$ ipython --no-banner

In [1]: import numpy as np

In [2]: import numpy.linalg as la

In [3]: np.set_printoptions(suppress=True, linewidth=160)

In [4]: feats = np.loadtxt("case11.csv", delimiter=",")

In [5]: print(feats)
[[ 2. -2.  1.  2.]
 [-2.  2. -1. -2.]
 [ 1. -1.  5.  4.]
 [ 2. -2.  4.  4.]]

In [6]: evals, V = la.eigh(feats)

In [7]: vec = np.array([-1, 2, 3, 0])

In [8]: print((np.sign(V[:, -1].round(6)) == np.sign(V[0, -1].round(6))).astype(int))
[1 0 1 1]

In [9]: u, r1 = feats[3], feats[2]

In [10]: print(u @ r1)
40.0

In [11]: p = (u @ r1) / (u @ u) * u

In [12]: print(r1 - p)
[-1.  1.  1.  0.]

In [13]: print(p)
[ 2. -2.  4.  4.]

In [14]: W0 = 2 * np.eye(4) + np.eye(4, k=1)

In [15]: print(W0)
[[2. 1. 0. 0.]
 [0. 2. 1. 0.]
 [0. 0. 2. 1.]
 [0. 0. 0. 2.]]

In [16]: # triangular

In [17]: evals, V = la.eig(W0)

In [18]: print(evals)
[2. 2. 2. 2.]

In [19]: print(np.prod(evals))
16.0

In [20]: print(np.round(np.sort(la.eigvals(la.inv(W0))), 2))
[0.5 0.5 0.5 0.5]

In [21]: print(np.round(np.sort(la.eigvals(W0 @ W0)), 2))
[4. 4. 4. 4.]

In [22]: Y = W0[0, 0] * W0[1:] - np.outer(W0[1:, 0], W0[0])

In [23]: print(Y)
[[0. 4. 2. 0.]
 [0. 0. 4. 2.]
 [0. 0. 0. 4.]]

In [24]: print(W0[:, 0] / W0[0, 0])
[1. 0. 0. 0.]

In [25]: u = np.array([0, 3, 0])

In [26]: print(np.cross(Y[0, :3], Y[1, :3]))
[16.  0.  0.]

In [27]: print(np.correlate(Y[0], Y[1], "full"))
[ 0.  8. 20.  8.  0.  0.  0.]

In [28]: u = np.array([9, 0])

In [29]: print(np.correlate(W0[0], W0[3], "full"))
[4. 2. 0. 0. 0. 0. 0.]

In [30]: print(np.convolve(W0[0], u))
[18.  9.  0.  0.  0.]

In [31]: print(np.polyval(u, W0[0]))
[18.  9.  0.  0.]

In [32]: print(np.round(la.eigvals(W0), 2))
[2. 2. 2. 2.]

In [33]: print(np.einsum("ij,ji->", W0, W0))
16.0

In [34]: K = np.load("w.npy")

In [35]: print(K)
[[-1 -1]
 [ 1  2]
 [-1  2]
 [ 2 -3]]

In [36]: vec = np.array([2, -2])

In [37]: y = K @ vec

In [38]: print(np.round(la.pinv(K) @ K, 2) + 0)
[[1. 0.]
 [0. 1.]]

In [39]: rng = np.random.default_rng(264177)

In [40]: y = y + 0.02 * rng.normal(size=4)

In [41]: print(y.round(2))
[ 0.03 -1.95 -5.99 10.  ]

In [42]: coef, *_ = la.lstsq(K, y)

In [43]: print(coef.round(2))
[ 2.01 -1.99]

In [44]: print(round(float(la.norm(y - K @ coef)), 2))
0.06

In [45]: Y = K / la.norm(K, axis=1, keepdims=True)

In [46]: G = Y @ Y.T

In [47]: print(np.round(la.norm(Y, axis=1), 2))
[1. 1. 1. 1.]

In [48]: print((np.abs(G) > 0.9).astype(int))
[[1 1 0 0]
 [1 1 0 0]
 [0 0 1 1]
 [0 0 1 1]]

In [49]: print(np.round(la.norm(K, "nuc"), 2))
6.72

In [50]: print(round(la.norm(K[3] - K[1]), 2))
5.1

In [51]: print(np.round(la.norm(K, axis=0), 2))
[2.65 4.24]

In [52]: print(K[3] @ K[1])
-4

In [53]: F = np.array([[4, -16, 10, 2], [0, 0, 0, 0], [0, 0, 0, 0]])

In [54]: # rows 1 and 2 are equal

In [55]: print(np.round(np.trace(la.pinv(F) @ F), 2))
1.0

In [56]: print(np.unique(F.round(6), axis=0).shape)
(2, 4)

In [57]: print(np.abs(np.diag(la.qr(F)[1])) > 1e-9)
[ True False False]

In [58]: print(np.allclose(F[:-1].T @ la.lstsq(F[:-1].T, F[-1])[0], F[-1]))
True

In [59]: def softmax(z):
    ...:     e = np.exp(z - z.max(axis=-1, keepdims=True))
    ...:     return e / e.sum(axis=-1, keepdims=True)
    ...: 

In [60]: print(softmax(F[2] + 4))
[0.25 0.25 0.25 0.25]

In [61]: print(softmax(F[2]))
[0.25 0.25 0.25 0.25]

In [62]: print(softmax(10 * F[2]))
[0.25 0.25 0.25 0.25]

In [63]: print(softmax(F).sum(axis=1))
[1. 1. 1.]

In [64]: S = F @ F.T / np.sqrt(4)

In [65]: print(softmax(S).round(6).argmax(axis=1))
[0 0 0]

In [66]: print(np.round(softmax(S), 2) + 0)
[[1.   0.   0.  ]
 [0.33 0.33 0.33]
 [0.33 0.33 0.33]]

In [67]: print(np.round(softmax(S)[2] @ F, 2))
[ 1.33 -5.33  3.33  0.67]

In [68]: print(np.round(softmax(S + np.triu(np.full(S.shape, -np.inf), 1)), 2))
[[1.   0.   0.  ]
 [0.5  0.5  0.  ]
 [0.33 0.33 0.33]]

In [69]: left, sv, Vh = la.svd(F)

In [70]: V = Vh[:(sv > 1e-8).sum()]

In [71]: vec = F[1] + 4 * F[0] + rng.integers(2) * np.eye(4)[0]

In [72]: print(vec)
[ 16. -64.  40.   8.]

In [73]: print(la.matrix_rank(np.vstack([F, vec])))
1

In [74]: print(np.round(V.T @ V, 2))
[[ 0.04 -0.17  0.11  0.02]
 [-0.17  0.68 -0.43 -0.09]
 [ 0.11 -0.43  0.27  0.05]
 [ 0.02 -0.09  0.05  0.01]]

In [75]: Y = K[0, 0] * K[1:] - np.outer(K[1:, 0], K[0])

In [76]: print(Y)
[[ 0 -1]
 [ 0 -3]
 [ 0  5]]

In [77]: print(K[:, 0] / K[0, 0])
[ 1. -1.  1. -2.]

In [78]: print(np.flatnonzero(~Y.round(6).any(axis=1)))
[]

In [79]: left, sv, Vh = la.svd(Y)

In [80]: V = Vh[:(sv > 1e-8).sum()]

In [81]: vec = Y[0] + 2 * Y[1] + rng.integers(2) * np.eye(2)[0]

In [82]: print(vec)
[ 1. -7.]

In [83]: print(la.matrix_rank(np.vstack([Y, vec])))
2

In [84]: data = np.loadtxt("mat.csv", delimiter=",")

In [85]: print(data)
[[ 0.7  -0.3  -0.1 ]
 [ 0.5  -0.1  -0.4 ]
 [ 0.77 -1.3   1.08]
 [ 0.8  -1.4   1.  ]]

In [86]: vec = np.array([1, 2, 1])

In [87]: a = np.maximum(data @ vec, 0)

In [88]: print(np.round(np.tanh(data @ vec), 2))
[ 0.   -0.1  -0.64 -0.76]

In [89]: print(data.T @ a)
[0. 0. 0.]

In [90]: print(np.flatnonzero(a > 1e-9))
[]
